In [1]: import numpy as np

In [2]: import numpy.linalg as la

In [3]: np.set_printoptions(precision=2, suppress=True, linewidth=100, legacy="1.25")

In [4]: W0 = np.load("case2.npy")

In [5]: print(W0)
[[-2 -2 -2 -2]
 [-2 -4 -4 -4]
 [-2 -4 -6 -6]
 [-2 -4 -6 -8]]

In [6]: u = np.array([3, 5, 0, -2])

In [7]: B = W0 + np.outer(u, np.eye(4)[2])

In [8]: print(np.round(la.det(B) / la.det(W0), 2), np.round(1 + la.solve(W0, u)[2], 2))
2.5 2.5

In [9]: print(B)
[[-2. -2.  1. -2.]
 [-2. -4.  1. -4.]
 [-2. -4. -6. -6.]
 [-2. -4. -8. -8.]]

In [10]: print(la.matrix_rank(la.inv(B) - la.inv(W0), tol=1e-8))
1

In [11]: x0 = np.array([3, 3, 5, 3])

In [12]: print(np.einsum("ij,j->i", W0, x0))
[-28 -50 -66 -72]

In [13]: print(W0 * x0)
[[ -6  -6 -10  -6]
 [ -6 -12 -20 -12]
 [ -6 -12 -30 -18]
 [ -6 -12 -30 -24]]

In [14]: print(la.norm(W0 @ x0) <= la.norm(W0, 2) * la.norm(x0) + 1e-9)
True

In [15]: print(W0 @ np.eye(4)[2])
[-2. -4. -6. -6.]

In [16]: print((W0 * x0).sum(axis=1))
[-28 -50 -66 -72]

In [17]: print(np.sign((W0 @ x0).round(6)))
[-1 -1 -1 -1]

In [18]: ev, vecs = la.eigh(W0)

In [19]: print(la.svd(W0, compute_uv=False))
[16.58  2.    0.85  0.57]

In [20]: print(ev.sum(), np.trace(W0))
-20.0 -20

In [21]: print(vecs @ np.diag(ev) @ vecs.T)
[[-2. -2. -2. -2.]
 [-2. -4. -4. -4.]
 [-2. -4. -6. -6.]
 [-2. -4. -6. -8.]]

In [22]: print(np.unique(ev.round(6) + 0, return_counts=True)[1])
[1 1 1 1]

In [23]: u = np.array([-1, -1, 1])

In [24]: print(np.polyval(u, W0[0]))
[-1 -1 -1 -1]

In [25]: print(np.array([np.convolve(row, u, "same") for row in W0]))
[[ 4  2  2  0]
 [ 6  6  4  0]
 [ 6  8  8  0]
 [ 6  8 10  2]]

In [26]: print(np.correlate(W0[0], W0[2], "full"))
[12 24 32 36 24 12  4]

In [27]: rng = np.random.default_rng(78)

In [28]: idx = rng.permutation(4)

In [29]: print(idx)
[0 2 3 1]

In [30]: B = W0[idx][:, idx]

In [31]: print(np.sort(np.abs(la.eigvals(B))))
[ 0.57  0.85  2.   16.58]

In [32]: print(B)
[[-2 -2 -2 -2]
 [-2 -6 -6 -4]
 [-2 -6 -8 -4]
 [-2 -4 -4 -4]]

In [33]: X = np.load("m.npy")

In [34]: print(X)
[[ -8  -1   8]
 [-13   7   7]
 [ -5   8  -1]
 [  0   0   0]
 [ -5   8  -1]
 [ -5   8  -1]
 [  6   3  -8]
 [  0   0   0]
 [-13   7   7]
 [  0   0   0]]

In [35]: cen = X - X.mean(axis=0)

In [36]: vecs = la.svd(cen)[2][:2]

In [37]: B = cen - cen @ vecs.T @ vecs

In [38]: print(np.round(np.cov(cen @ vecs.T, rowvar=False), 2) + 0)
[[58.65  0.  ]
 [ 0.   17.46]]

In [39]: print(la.norm(B, axis=1).round(6).argmax())
6

In [40]: print(np.diag(vecs.T @ vecs))
[0.63 0.79 0.58]
